$ ipython --no-banner

In [1]: import numpy as np

In [2]: np.set_printoptions(suppress=True, linewidth=160)

In [3]: J = np.load("run12.npy")

In [4]: J
Out[4]: 
array([[-18.46,  25.07, -21.56],
       [-16.13,  23.87, -21.84],
       [-18.19,  21.94, -22.19],
       [-16.27,  24.24, -22.02],
       [-18.93,  24.11, -22.62],
       [-18.89,  24.54, -22.39],
       [-18.91,  25.42, -22.6 ],
       [-17.91,  24.5 , -20.08],
       [-17.84,  24.53, -21.18],
       [-19.  ,  23.07, -20.95],
       [-17.55,  23.71, -22.37],
       [-18.38,  22.8 , -21.58],
       [-18.  ,  23.33, -20.07],
       [-17.2 ,  21.84, -21.91],
       [-17.4 ,  24.81, -20.56],
       [-17.43,  20.83, -22.03],
       [-17.95,  24.83, -22.96],
       [-15.63,  24.  , -20.13],
       [-18.16,  25.98, -21.87],
       [-18.3 ,  24.97, -21.45],
       [-17.6 ,  24.26, -20.79],
       [-18.11,  24.64, -21.53]])

In [5]: labels = J[:, 1] > np.median(J[:, 1])

In [6]: r0 = J[labels].mean(axis=0) - J[~labels].mean(axis=0)

In [7]: labels.astype(int)
Out[7]: array([1, 0, 0, 0, 0, 1, 1, 1, 1, 0, 0, 0, 0, 0, 1, 0, 1, 0, 1, 1, 1, 1])

In [8]: round((((J - J.mean(axis=0)) @ r0 > 0) == labels).mean(), 2)
Out[8]: np.float64(0.95)

In [9]: d = np.linalg.norm(J[:, None] - J[None], axis=-1)

In [10]: np.unravel_index(d.round(6).argmax(), d.shape)
Out[10]: (np.int64(15), np.int64(18))

In [11]: (d + 1e9 * np.eye(22)).round(6).argmin(axis=1)
Out[11]: array([19,  3, 13,  1,  5,  4,  5, 14, 21, 11, 16,  9,  7,  2, 20, 13,  5,  1,  0,  0,  8, 19])

In [12]: d[:5, :5].round(2)
Out[12]: 
array([[0.  , 2.64, 3.2 , 2.39, 1.51],
       [2.64, 0.  , 2.84, 0.43, 2.92],
       [3.2 , 2.84, 0.  , 3.  , 2.33],
       [2.39, 0.43, 3.  , 0.  , 2.73],
       [1.51, 2.92, 2.33, 2.73, 0.  ]])

In [13]: np.flatnonzero(d[13] < d.mean() / 2)
Out[13]: array([ 2, 13, 15])

In [14]: x0 = np.array([0, 2, -3])

In [15]: target = J @ x0

In [16]: np.round(np.linalg.lstsq(J, target)[0], 2) + 0
Out[16]: array([ 0.,  2., -3.])

In [17]: rng = np.random.default_rng(8242)

In [18]: target = target + 0.1 * rng.normal(size=22)

In [19]: target.round(2)
Out[19]: 
array([114.77, 113.31, 110.47, 114.64, 116.13, 116.26, 118.67, 109.43, 112.57, 109.  , 114.75, 110.47, 106.76, 109.47, 111.14, 107.65, 118.59, 108.57, 117.74,
       114.14, 110.77, 113.88])

In [20]: beta, *_ = np.linalg.lstsq(J, target)

In [21]: np.round(J.T @ (target - J @ beta), 2) + 0
Out[21]: array([0., 0., 0.])

In [22]: beta.round()
Out[22]: array([ 0.,  2., -3.])

In [23]: ang = np.sort(rng.uniform(-2, 2, 24))

In [24]: K = np.c_[ang, ang ** 2, ang ** 3] @ np.array([[4, 4, 0], [2, 3, 3], [4, 0, 4]])

In [25]: K.round(2)
Out[25]: 
array([[-23.25,   2.37, -12.98],
       [-14.21,   0.59,  -6.19],
       [ -5.1 ,  -1.14,  -0.58],
       [ -4.16,  -1.26,  -0.2 ],
       [ -3.48,  -1.32,   0.02],
       [ -2.05,  -1.26,   0.25],
       [ -1.69,  -1.17,   0.24],
       [ -0.88,  -0.78,   0.11],
       [  0.41,   0.42,   0.03],
       [  0.47,   0.48,   0.04],
       [  3.44,   3.09,   1.55],
       [  4.3 ,   3.7 ,   2.18],
       [  5.05,   4.2 ,   2.76],
       [  7.2 ,   5.51,   4.54],
       [  7.86,   5.88,   5.1 ],
       [  8.8 ,   6.38,   5.93],
       [ 11.31,   7.64,   8.19],
       [ 12.18,   8.05,   8.98],
       [ 14.08,   8.9 ,  10.75],
       [ 17.74,  10.42,  14.21],
       [ 19.22,  11.  ,  15.63],
       [ 22.58,  12.25,  18.88],
       [ 37.4 ,  17.03,  33.43],
       [ 40.95,  18.06,  36.97]])

In [26]: gram = np.cov(K, rowvar=False)

In [27]: np.round(np.corrcoef(K.T), 2)
Out[27]: 
array([[1.  , 0.9 , 0.98],
       [0.9 , 1.  , 0.91],
       [0.98, 0.91, 1.  ]])

In [28]: gram.round(2)
Out[28]: 
array([[206.74,  74.89, 158.91],
       [ 74.89,  33.43,  59.08],
       [158.91,  59.08, 126.89]])

In [29]: np.round(np.polyfit(K[:, 0], K[:, 1], 1), 2)
Out[29]: array([0.36, 2.57])

In [30]: np.argsort(-K.std(axis=0).round(6), kind="stable")
Out[30]: array([0, 2, 1])

In [31]: np.argwhere(np.triu(np.abs(np.corrcoef(K.T)) > 0.8, 1))
Out[31]: 
array([[0, 1],
       [0, 2],
       [1, 2]])
